>>> import numpy as np
>>> import numpy.linalg as la
>>> np.set_printoptions(precision=1, suppress=True, linewidth=120, sign=" ")
>>> rd = lambda a: np.round(a, 1) + 0
>>> A = np.load("sample8.npy")
>>> A
array([[ 2,  0,  0],
       [-7, -5,  0],
       [ 9,  6,  1]])
>>> # triangular: eigenvalues sit on the diagonal
>>> out = np.array([[-1, 1], [3, 0]])
>>> cent = np.kron(out, A)
>>> cent.shape
(6, 6)
>>> cent
array([[ -2,   0,   0,   2,   0,   0],
       [  7,   5,   0,  -7,  -5,   0],
       [ -9,  -6,  -1,   9,   6,   1],
       [  6,   0,   0,   0,   0,   0],
       [-21, -15,   0,   0,   0,   0],
       [ 27,  18,   3,   0,   0,   0]])
>>> vec = np.array([-3, -2, -2, -3, 0, 3])
>>> y = cent @ vec
>>> coef, lr = np.zeros(6), 1 / la.norm(cent, 2) ** 2
>>> for i in range(3):
...     coef -= lr * cent.T @ (cent @ coef - y)
...     if i % 1 == 0: print(i, round(la.norm(cent @ coef - y), 1))
... 
0 32.9
1 30.1
2 27.5
>>> rd(coef)
array([-2.9, -1.9, -0.2, -0.2, -0.2,  0. ])
>>> rd(la.cond(cent))
np.float64(74.9)
>>> vec = np.array([1, 1, 7])
>>> y = A @ vec
>>> coef, lr = np.zeros(3), 1 / la.norm(A, 2) ** 2
>>> for i in range(60):
...     coef -= lr * A.T @ (A @ coef - y)
...     if i % 10 == 0: print(i, round(la.norm(A @ coef - y), 1))
... 
0 4.3
10 4.2
20 4.2
30 4.1
40 4.0
50 3.9
>>> rd(coef)
array([ 1.4,  1. ,  0.9])
>>> A @ A
array([[  4,   0,   0],
       [ 21,  25,   0],
       [-15, -24,   1]])
>>> (A - A.T) / 2
array([[ 0. ,  3.5, -4.5],
       [-3.5,  0. , -3. ],
       [ 4.5,  3. ,  0. ]])
>>> rd(np.abs(la.eigvals(A)).max())
np.float64(5.0)
>>> np.trace(A)
np.int64(-2)
>>> np.allclose(A @ A.T, A.T @ A)
False
>>> K = np.load("dump.npy")
>>> K
array([[ 0.8,  0.1, -1.6, -0.9],
       [-0.2, -1.7, -0.9, -0.5],
       [ 0.7, -1.1, -0.5,  0.9]])
>>> t3 = np.stack([K, 2 * K, K[::-1]])
>>> rd(la.norm(t3, axis=(1, 2)))
array([ 3.3,  6.6,  3.3])
>>> rd(np.einsum("bij,cij->bc", t3, t3))
array([[ 10.8,  21.5,   4.9],
       [ 21.5,  43.1,   9.7],
       [  4.9,   9.7,  10.8]])
>>> t3.shape
(3, 3, 4)
>>> rd(t3.sum(axis=0))
array([[ 3.1, -0.8, -5.3, -1.8],
       [-0.8, -6.8, -3.6, -2. ],
       [ 2.9, -3.2, -3.1,  1.8]])
>>> (t3 @ K.T).shape
(3, 3, 3)
>>> out = K / la.norm(K, axis=1, keepdims=True)
>>> C2 = out @ out.T
>>> (C2 - 2 * np.eye(3)).round(6).argmax(axis=1)
array([ 1,  2,  1])
>>> np.argwhere(np.triu(np.abs(C2) > 0.95, 1))
array([], shape=(0, 2), dtype=int64)
>>> rd(la.norm(out, axis=1))
array([ 1.,  1.,  1.])
>>> def softmax(z):
...     e = np.exp(z - z.max(axis=-1, keepdims=True))
...     return e / e.sum(axis=-1, keepdims=True)
... 
>>> rd(softmax(K[0] + -1))
array([ 0.6,  0.3,  0.1,  0.1])
>>> softmax(K).sum(axis=1)
array([ 1.,  1.,  1.])
>>> rd(softmax(10 * K[0]))
array([ 1.,  0.,  0.,  0.])
>>> scores = K @ K.T / np.sqrt(4)
>>> softmax(scores).round(6).argmax(axis=1)
array([ 0,  1,  2])
>>> rd(softmax(scores)[0] @ K)
array([ 0.6, -0.4, -1.3, -0.6])
>>> W1 = np.array([[3, 1, -3, 0, -2],
...     [2, -2, 1, 1, 3],
...     [-2, -1, -1, -2, 0],
...     [-3, 1, 0, 2, 2]])
>>> coef = np.array([-2, 0, -3, -1, 2])
>>> act = np.maximum(K @ W1 + coef, 0)
>>> rd(act)
array([[ 6.5,  1.3,  0. ,  0.5,  0. ],
       [ 0. ,  3.6,  0. ,  0. ,  0. ],
       [ 0. ,  4.3,  0. ,  0.7,  0. ]])
>>> cent = np.array([[-1, 1, 8], [8, 7, -7], [3, -8, 2], [4, 1, 7], [-7, -2, -2]])
>>> W1 @ cent
array([[ 10,  38,  15],
       [-32, -25,  33],
       [-17,  -3, -25],
       [  5,   2, -21]])
>>> (act @ cent).round(6).argmax(axis=1)
array([ 2,  0,  0])
>>> u, v = K[2], K[1]
>>> rd(u @ u)
np.float64(2.8)
>>> rd(u @ v)
np.float64(1.7)
>>> pr = (u @ v) / (u @ u) * u
>>> rd(v - pr)
array([-0.6, -1. , -0.6, -1.1])
>>> rd(pr)
array([ 0.4, -0.7, -0.3,  0.6])
>>> m1 = np.loadtxt("a.csv", delimiter=",")
>>> m1
array([[ -0.5,  -0.5,  -0.6,   8. ],
       [ -0.2,  -0.1,  -0.6, -29. ],
       [  0.8,   0.7,   0.4,   5. ]])
>>> # column 3 dominates
>>> Uu, sig, VT = la.svd(m1)
>>> np.argmax(sig[:-1] / (sig[1:] + 1e-6)) + 1
np.int64(1)
>>> out = Uu[:, :1] @ np.diag(sig[:1]) @ VT[:1]
>>> rd(np.abs(m1 - out).max())
np.float64(0.8)
>>> rd(la.norm(m1 - out) / la.norm(m1))
np.float64(0.0)
